>>> import numpy as np
>>> import numpy.linalg as la
>>> np.set_printoptions(precision=1, suppress=True, linewidth=140)
>>> rnd = lambda a: np.round(a, 1) + 0
>>> mat = np.load("layer2.npy")
>>> mat
array([[ 1,  1,  1,  1,  1,  1,  1,  1],
       [ 1,  1, -1, -1,  1,  1, -1, -1]])
>>> f = np.array([3, 3, 1])
>>> np.convolve(mat[1], f)
array([ 3,  6,  1, -5, -1,  5,  1, -5, -4, -1])
>>> np.correlate(mat[1], mat[0], "full")
array([ 1,  2,  1,  0,  1,  2,  1,  0, -1, -2, -1,  0, -1, -2, -1])
>>> np.polyval(f, mat[1])
array([7, 7, 1, 1, 7, 7, 1, 1])
>>> np.array([np.convolve(row, f, "same") for row in mat])
array([[ 6,  7,  7,  7,  7,  7,  7,  4],
       [ 6,  1, -5, -1,  5,  1, -5, -4]])
>>> np.cross(mat[1, :3], mat[0, :3])
array([ 2, -2,  0])
>>> Uu, s, VT = la.svd(mat, full_matrices=False)
>>> np.allclose(Uu * s @ VT, mat)
True
>>> np.cumsum(s ** 2) / np.sum(s ** 2)
array([0.5, 1. ])
>>> rnd(VT @ VT.T)
array([[1., 0.],
       [0., 1.]])
>>> Uu.shape, s.shape, VT.shape
((2, 2), (2,), (2, 8))
>>> np.sqrt((s ** 2).sum()), rnd(la.norm(mat))
(np.float64(4.0), np.float64(4.0))
>>> Uu.T @ Uu
array([[1., 0.],
       [0., 1.]])
>>> s / s[0]
array([1., 1.])
>>> (s > 1e-8).sum()
np.int64(2)
>>> th = np.radians(90)
>>> r_ = np.eye(8)
>>> r_[3, 3] = r_[6, 6] = np.cos(th)
>>> r_[3, 6], r_[6, 3] = -np.sin(th), np.sin(th)
>>> rnd(r_)
array([[ 1.,  0.,  0.,  0.,  0.,  0.,  0.,  0.],
       [ 0.,  1.,  0.,  0.,  0.,  0.,  0.,  0.],
       [ 0.,  0.,  1.,  0.,  0.,  0.,  0.,  0.],
       [ 0.,  0.,  0.,  0.,  0.,  0., -1.,  0.],
       [ 0.,  0.,  0.,  0.,  1.,  0.,  0.,  0.],
       [ 0.,  0.,  0.,  0.,  0.,  1.,  0.,  0.],
       [ 0.,  0.,  0.,  1.,  0.,  0.,  0.,  0.],
       [ 0.,  0.,  0.,  0.,  0.,  0.,  0.,  1.]])
>>> A2 = mat @ r_.T
>>> rnd(la.det(r_)), np.trace(r_)
(np.float64(1.0), np.float64(6.0))
>>> np.allclose(mat @ mat.T, A2 @ A2.T)
True
>>> rnd(A2)
array([[ 1.,  1.,  1., -1.,  1.,  1.,  1.,  1.],
       [ 1.,  1., -1.,  1.,  1.,  1., -1., -1.]])
>>> blk = np.stack([A2, -2 * A2, A2[::-1]])
>>> rnd(la.norm(blk, axis=(1, 2)))
array([4., 8., 4.])
>>> rnd(np.einsum("bij,cij->bc", blk, blk))
array([[ 16., -32.,   0.],
       [-32.,  64.,   0.],
       [  0.,   0.,  16.]])
>>> (blk @ A2.T).shape
(3, 2, 2)
>>> mat.ravel(order="F")
array([ 1,  1,  1,  1,  1, -1,  1, -1,  1,  1,  1,  1,  1, -1,  1, -1])
>>> mat.reshape(2, -1)
array([[ 1,  1,  1,  1,  1,  1,  1,  1],
       [ 1,  1, -1, -1,  1,  1, -1, -1]])
>>> blk = mat.reshape(2, 2, -1)
>>> np.swapaxes(blk, 1, 2)[0]
array([[1, 1],
       [1, 1],
       [1, 1],
       [1, 1]])
>>> blk[:, 0]
array([[ 1,  1,  1,  1],
       [ 1,  1, -1, -1]])
>>> np.einsum("ihd,ihd->ih", blk, blk)
array([[4, 4],
       [4, 4]])
>>> blk.sum(axis=1)
array([[ 2,  2,  2,  2],
       [ 2,  2, -2, -2]])
>>> rng = np.random.default_rng(84962)
>>> M = rng.normal(size=(14, 5)) + 20 * np.array([7, 0, 6, 1, 8])
>>> rnd(M)
array([[140.9,  -0.8, 119.3,  19.9, 160.6],
       [140.4,   0.5, 120.3,  20. , 160. ],
       [142.2,   0.2, 120.5,  19.5, 161. ],
       [139.3,  -0.9, 118.9,  20. , 160. ],
       [141.4,   0.4, 119.4,  21. , 160.4],
       [140.9,   0.4, 120.4,  21.4, 160.9],
       [140.5,   0.4, 119.9,  18.3, 159.5],
       [140.2,  -0.6, 118.3,  17.9, 159.9],
       [141.3,  -0.7, 119.8,  16.7, 158.6],
       [139.5,   0.3, 120.8,  20. , 159.3],
       [140.8,  -0.4, 120.2,  20.9, 160.3],
       [140.1,  -0.1, 119.6,  20.5, 160.1],
       [139.2,   0.1, 118.4,  19.4, 160.9],
       [140.1,   0. , 119.5,  19.8, 161.3]])
>>> Ac = M - M.mean(axis=1)
Traceback (most recent call last):
  File "<python-input-44>", line 1, in <module>
    Ac = M - M.mean(axis=1)
         ~~^~~~~~~~~~~~~~~~
ValueError: operands could not be broadcast together with shapes (14,5) (14,) 
>>> Ac = M - M.mean(axis=0)
>>> Uu, s, VT = la.svd(Ac, full_matrices=False)
>>> rnd(Ac.mean(axis=0))
array([0., 0., 0., 0., 0.])
>>> la.matrix_rank(Ac)
np.int64(5)
>>> rnd(s)
array([5.1, 3.5, 2.6, 1.7, 1.1])
>>> np.searchsorted(np.cumsum(s ** 2) / (s ** 2).sum(), 0.9) + 1
np.int64(3)
>>> rnd(np.abs(VT[-1]))
array([0.2, 0.6, 0.6, 0.2, 0.5])
>>> (np.sign(Uu[:, 0]) == np.sign(Uu[0, 0])).astype(int)
array([1, 1, 1, 0, 1, 1, 0, 0, 0, 1, 1, 1, 0, 1])
